% ipython --no-banner

In [1]: import numpy as np

In [2]: from numpy import linalg as LA

In [3]: np.set_printoptions(suppress=True, linewidth=160)

In [4]: A = np.load("arr.npy")

In [5]: A
Out[5]: 
array([[ 0,  2,  0,  2,  2],
       [ 0,  0,  0,  2,  2],
       [ 0,  0,  0,  1,  0],
       [ 0,  0,  0,  0, -1],
       [ 0,  0,  0,  0,  0]])

In [6]: left, sig, Vh = LA.svd(A, full_matrices=False)

In [7]: np.round(np.cumsum(sig ** 2) / np.sum(sig ** 2), 2)
Out[7]: array([0.87, 0.95, 1.  , 1.  , 1.  ])

In [8]: np.round(np.sqrt((sig ** 2).sum()), 2), np.round(LA.norm(A), 2)
Out[8]: (np.float64(4.69), np.float64(4.69))

In [9]: np.abs(left[:, 0]).round(6).argmax()
Out[9]: np.int64(0)

In [10]: np.allclose(left * sig @ Vh, A)
Out[10]: True

In [11]: left, sig, Vh = LA.svd(A)

In [12]: V = Vh[:(sig > 1e-8).sum()]

In [13]: rng = np.random.default_rng(8133)

In [14]: x = A[4] + 4 * A[2] + rng.integers(2) * np.eye(5)[0]

In [15]: x
Out[15]: array([0., 0., 0., 4., 0.])

In [16]: np.round(V.T @ V, 2) + 0
Out[16]: 
array([[0., 0., 0., 0., 0.],
       [0., 1., 0., 0., 0.],
       [0., 0., 0., 0., 0.],
       [0., 0., 0., 1., 0.],
       [0., 0., 0., 0., 1.]])

In [17]: round(LA.norm(x - V.T @ V @ x), 2)
Out[17]: np.float64(0.0)

In [18]: left, sig, Vh = LA.svd(A)

In [19]: np.argmax(sig[:-1] / (sig[1:] + 1e-6)) + 1
Out[19]: np.int64(3)

In [20]: A2 = left[:, :3] @ np.diag(sig[:3]) @ Vh[:3]

In [21]: LA.matrix_rank(A2)
Out[21]: np.int64(3)

In [22]: LA.matrix_rank(A, rtol=0.05)
Out[22]: np.int64(3)
